>>> import numpy as np
>>> import numpy.linalg as la
>>> np.set_printoptions(precision=3, suppress=True, linewidth=200)
>>> rng = np.random.default_rng(1772)
>>> E = np.eye(4, dtype=int)[rng.permutation(4)] * np.array([-2, 3, -2, 0])
>>> E
array([[ 0,  0, -2,  0],
       [ 0,  0,  0,  0],
       [-2,  0,  0,  0],
       [ 0,  3,  0,  0]])
>>> # 2 groups of indices that never mix
>>> labels = rng.permutation(4)
>>> labels
array([2, 0, 3, 1])
>>> B = E[labels][:, labels]
>>> np.trace(B)
np.int64(0)
>>> round(float(la.det(B)), 3), np.round(la.det(E[labels]), 3)
(0.0, np.float64(0.0))
>>> Z = 10 * np.array([[0.2, 2.3, -0.3, 0.8], [0.6, 1.5, -1.7, 0.3]])
>>> labels = rng.integers(0, 2, 33)
>>> m1 = Z[labels] + rng.normal(size=(33, 4))
>>> m1
array([[  5.643,  16.484, -16.507,   4.339],
       [  6.627,  14.585, -15.524,   2.719],
       [  5.233,  15.362, -16.207,   3.356],
       [  7.169,  15.745, -16.292,   2.189],
       [  2.836,  22.519,  -2.805,   8.583],
       [  1.418,  24.976,  -3.931,   7.535],
       [  6.528,  17.119, -14.124,   2.72 ],
       [  3.   ,  23.717,  -3.193,  10.479],
       [  5.222,  14.438, -17.581,   3.127],
       [  0.587,  24.419,  -3.032,   7.37 ],
       [  5.204,  16.433, -17.191,   1.59 ],
       [  2.344,  19.178,  -3.957,   8.642],
       [  0.454,  24.954,  -1.729,   7.391],
       [  2.032,  24.003,  -2.176,   8.469],
       [  5.679,  14.613, -16.546,   3.152],
       [  3.015,  20.678,  -2.976,   8.977],
       [  2.549,  21.455,  -3.412,   9.848],
       [  2.374,  22.503,  -2.358,   7.79 ],
       [  0.82 ,  22.167,  -2.347,   8.047],
       [  1.2  ,  21.548,  -2.033,   8.432],
       [  6.013,  14.346, -18.184,   4.171],
       [  7.494,  14.988, -17.386,   1.695],
       [  1.915,  24.189,  -2.916,   7.271],
       [  3.247,  23.182,  -2.383,   9.793],
       [  6.434,  15.703, -16.964,   2.312],
       [  2.206,  21.49 ,  -3.23 ,   8.574],
       [  4.664,  14.198, -17.552,   3.621],
       [  3.265,  15.447, -17.188,   4.188],
       [  5.446,  14.989, -17.072,   3.309],
       [  4.748,  14.778, -18.274,   3.416],
       [  1.238,  22.312,  -3.619,   8.053],
       [  3.114,  22.181,  -2.261,   8.651],
       [  1.691,  21.647,  -2.099,   8.474]])
>>> Z = m1[[11, 1]].astype(float)
>>> for _ in range(3):
...     labels = la.norm(m1[:, None] - Z, axis=-1).argmin(axis=1)
...     Z = np.array([m1[labels == j].mean(axis=0) for j in range(2)])
... 
>>> labels
array([1, 1, 1, 1, 0, 0, 1, 0, 1, 0, 1, 0, 0, 0, 1, 0, 0, 0, 0, 0, 1, 1, 0, 0, 1, 0, 1, 1, 1, 1, 0, 0, 0])
>>> np.bincount(labels)
array([18, 15])
>>> Z[1] - Z[0]
array([  3.689,  -7.336, -14.036,  -5.405])
>>> C2 = np.cov(m1, rowvar=False)
>>> C2
array([[  4.411,  -7.121, -13.098,  -5.036],
       [ -7.121,  15.374,  26.681,   9.787],
       [-13.098,  26.681,  51.096,  19.275],
       [ -5.036,   9.787,  19.275,   8.216]])
>>> la.eigvalsh(C2)[::-1]
array([76.054,  1.49 ,  0.973,  0.579])
>>> np.polyfit(m1[:, 2], m1[:, 1], 1)
array([ 0.522, 24.079])
>>> np.argwhere(np.triu(np.abs(np.corrcoef(m1.T)) > 0.8, 1))
array([[0, 1],
       [0, 2],
       [0, 3],
       [1, 2],
       [1, 3],
       [2, 3]])
